>>> import numpy as np
>>> import numpy.linalg as la
>>> np.set_printoptions(precision=2, suppress=True, linewidth=120)
>>> def tidy(a):
...     return np.round(a, 2) + 0
... 
>>> M = np.loadtxt("dump.csv", delimiter=",")
>>> M
array([[15.38, 10.09, 11.74, 14.11,  9.84, 11.39,  0.05,  8.79],
       [14.98, 10.8 ,  9.05, 14.57,  9.52,  9.8 , -1.63,  7.19],
       [16.  , 11.28, 11.15, 14.99, 10.38, 10.52, -0.32,  9.03],
       [14.75, 10.49, 10.31, 13.87, 10.14,  8.11,  0.7 ,  9.09],
       [13.61,  9.45,  9.05, 14.58,  9.52, 11.48,  0.09,  9.66],
       [13.91, 11.32,  9.27, 14.09, 10.81, 11.06, -0.99, 10.18],
       [15.18, 10.32,  7.71, 14.7 ,  7.85,  8.47, -1.19,  9.34],
       [15.28,  9.47,  9.3 , 13.59, 10.05, 10.66,  1.67, 11.06],
       [14.18, 11.64, 10.91, 15.8 , 10.18,  9.29, -2.51, 10.43],
       [15.61,  9.54, 10.2 , 12.91, 10.65, 10.08,  1.21, 10.76],
       [16.31, 10.33, 10.81, 15.83,  9.38, 11.17, -0.83,  8.77],
       [16.17,  8.8 , 12.15, 14.51, 11.27, 10.91,  0.11,  9.48],
       [14.59,  9.5 ,  8.59, 15.72, 10.02,  9.6 ,  0.08, 11.02],
       [16.45,  9.22,  8.75, 14.3 ,  9.93,  9.87,  0.97,  9.3 ],
       [15.43,  9.71, 10.32, 13.81, 10.48,  9.78,  0.26,  9.85],
       [16.  ,  9.78, 12.19, 15.22, 10.95,  8.99, -0.33,  8.9 ],
       [15.21, 11.09,  9.17, 15.58,  9.71, 11.12, -1.43,  9.08],
       [15.15, 10.17, 10.53, 13.05,  7.92, 11.02, -0.53, 11.24],
       [15.63, 11.72,  8.36, 15.41,  9.34, 10.41, -0.46,  9.81],
       [16.06, 10.45, 11.13, 14.14,  8.44,  9.56, -0.2 , 10.77],
       [15.29,  9.49, 10.88, 16.18, 10.54,  9.46,  0.56, 10.62]])
>>> x = np.array([0, 1, 2, 0, 0, 1, 1, 2])
>>> rhs = M @ x
>>> tidy(la.solve(M.T @ M, M.T @ rhs))
array([0., 1., 2., 0., 0., 1., 1., 2.])
>>> tidy(la.lstsq(M, rhs)[0])
array([0., 1., 2., 0., 0., 1., 1., 2.])
>>> tidy(la.pinv(M) @ M)
array([[1., 0., 0., 0., 0., 0., 0., 0.],
       [0., 1., 0., 0., 0., 0., 0., 0.],
       [0., 0., 1., 0., 0., 0., 0., 0.],
       [0., 0., 0., 1., 0., 0., 0., 0.],
       [0., 0., 0., 0., 1., 0., 0., 0.],
       [0., 0., 0., 0., 0., 1., 0., 0.],
       [0., 0., 0., 0., 0., 0., 1., 0.],
       [0., 0., 0., 0., 0., 0., 0., 1.]])
>>> rng = np.random.default_rng(10)
>>> rhs = rhs + 0.3 * rng.normal(size=21)
>>> tidy(rhs)
array([62.26, 51.23, 61.61, 58.18, 58.37, 60.33, 51.95, 62.78, 61.24, 62.61, 59.6 , 62.84, 58.3 , 56.14, 59.8 , 60.28,
       57.37, 63.64, 57.96, 63.74, 62.21])
>>> c, *_ = la.lstsq(M, rhs)
>>> tidy(M.T @ (rhs - M @ c))
array([0., 0., 0., 0., 0., 0., 0., 0.])
>>> tidy(c)
array([0.  , 1.07, 1.92, 0.  , 0.02, 0.94, 1.02, 2.03])
>>> print(tidy(la.norm(rhs - M @ c)))
0.74
>>> data = np.array([[0.01, 4.11, 0.34],
...     [-0.08, 1.75, -0.46],
...     [-0.2, 2.9, -1.02],
...     [-0.25, -8.66, -0.19],
...     [-0.18, -2.39, -0.29],
...     [-0.04, -5.3, -0.22],
...     [-0.11, 2.57, 2.48],
...     [-0.09, 7.14, -0.24],
...     [-0.16, 1.55, 0.94],
...     [0.07, 0.32, 1.79],
...     [0.2, -0.22, -1.64]])
>>> # column 1 is much longer than the rest
>>> Xs = M - M.mean(axis=0)
>>> U, sig, vt = la.svd(Xs, full_matrices=False)
>>> np.searchsorted(np.cumsum(sig ** 2) / (sig ** 2).sum(), 0.9) + 1
np.int64(6)
>>> np.abs(U[:, 0]).argmax()
np.int64(6)
>>> tidy(sig)
array([6.6 , 5.91, 4.39, 4.13, 3.94, 3.37, 2.51, 1.65])
>>> r0, v = data[2], data[7]
>>> print(tidy(r0 @ r0))
9.49
>>> tidy(r0 @ v)
np.float64(20.97)
>>> p = (r0 @ v) / (r0 @ r0) * r0
>>> print(tidy((v - p) @ r0))
0.0
>>> la.matrix_rank(np.outer(r0, v))
np.int64(1)
>>> print(tidy(la.norm(r0 + v) ** 2 + la.norm(r0 - v) ** 2))
121.07
>>> x = np.array([-2, 3, 0])
>>> rhs = data @ x
>>> c, lr = np.zeros(3), 1 / la.norm(data, 2) ** 2
>>> for i in range(4):
...     c -= lr * data.T @ (data @ c - rhs)
...     if i % 1 == 0: print(i, round(la.norm(data @ c - rhs), 2))
... 
0 1.0
1 1.0
2 0.99
3 0.98
>>> tidy(la.cond(data))
np.float64(29.76)
>>> print(tidy(c))
[0.01 2.99 0.11]
>>> Xs = data - data.mean(axis=0)
>>> U, sig, vt = la.svd(Xs, full_matrices=False)
>>> tidy(np.abs(vt[-1]))
array([1.  , 0.01, 0.01])
>>> print(np.abs(U[:, 0]).argmax())
3
>>> tidy(sig ** 2 / (sig ** 2).sum())
array([0.93, 0.07, 0.  ])
>>> tidy(vt[0] * np.sign(vt[0, np.abs(vt[0]).argmax()]))
array([0.01, 1.  , 0.04])
>>> ang = np.radians(72)
>>> r_ = np.eye(3)
>>> r_[1, 1] = r_[2, 2] = np.cos(ang)
>>> r_[1, 2], r_[2, 1] = -np.sin(ang), np.sin(ang)
>>> tidy(r_)
array([[ 1.  ,  0.  ,  0.  ],
       [ 0.  ,  0.31, -0.95],
       [ 0.  ,  0.95,  0.31]])
>>> B = data @ r_.T
>>> tidy(la.svd(data, compute_uv=False)), tidy(la.svd(B, compute_uv=False))
(array([14.06,  3.76,  0.47]), array([14.06,  3.76,  0.47]))
>>> np.allclose(la.norm(data, axis=1), la.norm(B, axis=1))
True
>>> print(tidy(la.det(r_)), tidy(np.trace(r_)))
1.0 1.62
>>> W0 = np.load("a.npy")
>>> W0
array([[12,  4, 12, 10, 14,  8, 16,  6],
       [ 4,  8, 12,  8,  4,  6, 10,  4],
       [12, 12, 27, 18, 12,  9, 24,  9],
       [10,  8, 18, 13, 11,  8, 19,  8],
       [14,  4, 12, 11, 17, 10, 19,  8],
       [ 8,  6,  9,  8, 10,  9, 13,  6],
       [16, 10, 24, 19, 19, 13, 31, 15],
       [ 6,  4,  9,  8,  8,  6, 15,  9]])
>>> # symmetric
>>> def softmax(z):
...     e = np.exp(z - z.max(axis=-1, keepdims=True))
...     return e / e.sum(axis=-1, keepdims=True)
... 
>>> tidy(softmax(10 * W0[3]))
array([0., 0., 0., 0., 0., 0., 1., 0.])
>>> tidy(softmax(W0).sum(axis=1))
array([1., 1., 1., 1., 1., 1., 1., 1.])
>>> tidy(softmax(W0[3] + -2))
array([0.  , 0.  , 0.27, 0.  , 0.  , 0.  , 0.73, 0.  ])
>>> tidy(softmax(W0[3]))
array([0.  , 0.  , 0.27, 0.  , 0.  , 0.  , 0.73, 0.  ])
>>> att = W0 @ W0.T / np.sqrt(8)
>>> print(softmax(att).round(6).argmax(axis=1))
[6 6 6 6 6 6 6 6]
>>> softmax(att)[3] @ W0
array([16., 10., 24., 19., 19., 13., 31., 15.])
>>> tidy(softmax(att + np.triu(np.full(att.shape, -np.inf), 1)))
array([[1., 0., 0., 0., 0., 0., 0., 0.],
       [1., 0., 0., 0., 0., 0., 0., 0.],
       [0., 0., 1., 0., 0., 0., 0., 0.],
       [0., 0., 1., 0., 0., 0., 0., 0.],
       [0., 0., 1., 0., 0., 0., 0., 0.],
       [0., 0., 1., 0., 0., 0., 0., 0.],
       [0., 0., 0., 0., 0., 0., 1., 0.],
       [0., 0., 0., 0., 0., 0., 1., 0.]])
>>> tidy(np.trace(la.pinv(W0) @ W0))
np.float64(4.0)
>>> np.abs(np.diag(la.qr(W0)[1])) > 1e-9
array([ True,  True,  True,  True, False, False, False, False])
>>> np.allclose(W0[:-1].T @ la.lstsq(W0[:-1].T, W0[-1])[0], W0[-1])
True
>>> E = np.array([[3, -3, -3, 3, 3, 2, 0, 0, 2],
...     [0, 0, -2, 3, 3, 2, 3, 0, -1],
...     [0, 0, -2, 3, 3, 2, 3, 0, -1]])
>>> # columns 3 and 4 are equal
>>> U, sig, vt = la.svd(E)
>>> vecs = vt[:(sig > 1e-8).sum()]
>>> x = E[2] + 3 * E[1] + rng.integers(2) * np.eye(9)[4]
>>> x
array([ 0.,  0., -8., 12., 12.,  8., 12.,  0., -4.])
>>> tidy(vecs.T @ vecs)
array([[ 0.26, -0.26, -0.14,  0.07,  0.07,  0.05, -0.19,  0.  ,  0.24],
       [-0.26,  0.26,  0.14, -0.07, -0.07, -0.05,  0.19,  0.  , -0.24],
       [-0.14,  0.14,  0.18, -0.2 , -0.2 , -0.14, -0.07,  0.  , -0.07],
       [ 0.07, -0.07, -0.2 ,  0.27,  0.27,  0.18,  0.2 ,  0.  , -0.02],
       [ 0.07, -0.07, -0.2 ,  0.27,  0.27,  0.18,  0.2 ,  0.  , -0.02],
       [ 0.05, -0.05, -0.14,  0.18,  0.18,  0.12,  0.13,  0.  , -0.01],
       [-0.19,  0.19, -0.07,  0.2 ,  0.2 ,  0.13,  0.39,  0.  , -0.26],
       [ 0.  ,  0.  ,  0.  ,  0.  ,  0.  ,  0.  ,  0.  ,  0.  ,  0.  ],
       [ 0.24, -0.24, -0.07, -0.02, -0.02, -0.01, -0.26,  0.  ,  0.24]])
>>> tidy(np.diag(vecs.T @ vecs))
array([0.26, 0.26, 0.18, 0.27, 0.27, 0.12, 0.39, 0.  , 0.24])
>>> U, sig, vt = la.svd(E, full_matrices=False)
>>> tidy(vt @ vt.T)
array([[1., 0., 0.],
       [0., 1., 0.],
       [0., 0., 1.]])
>>> tidy(np.abs(vt[0]))
array([0.18, 0.18, 0.41, 0.52, 0.52, 0.35, 0.33, 0.  , 0.01])
>>> tidy(np.sqrt((sig ** 2).sum())), tidy(la.norm(E))
(np.float64(11.18), np.float64(11.18))
>>> np.abs(U[:, 0]).round(6).argmax()
np.int64(0)
>>> B = E + rng.integers(-2, 3, (3, 2)) @ rng.integers(-2, 3, (2, 9))
>>> B
array([[ 4,  0, -6,  1, -1,  5,  3, -2, -1],
       [-2, -3,  1,  7,  8,  2,  0, -2,  2],
       [-1,  1, -3,  5,  3,  7,  4, -6, -2]])
>>> np.abs(B - E).sum(axis=1)
array([24, 25, 18])
>>> tidy(la.norm(E, 2) / la.norm(E))
np.float64(0.9)
>>> [round(float(x), 2) for x in la.svd(E, compute_uv=False)[:3]]
[10.02, 4.95, 0.0]
>>> la.cond(E) > 100
np.True_
>>> np.argsort(-la.norm(E, axis=0).round(6), kind="stable")[:3]
array([3, 4, 6])
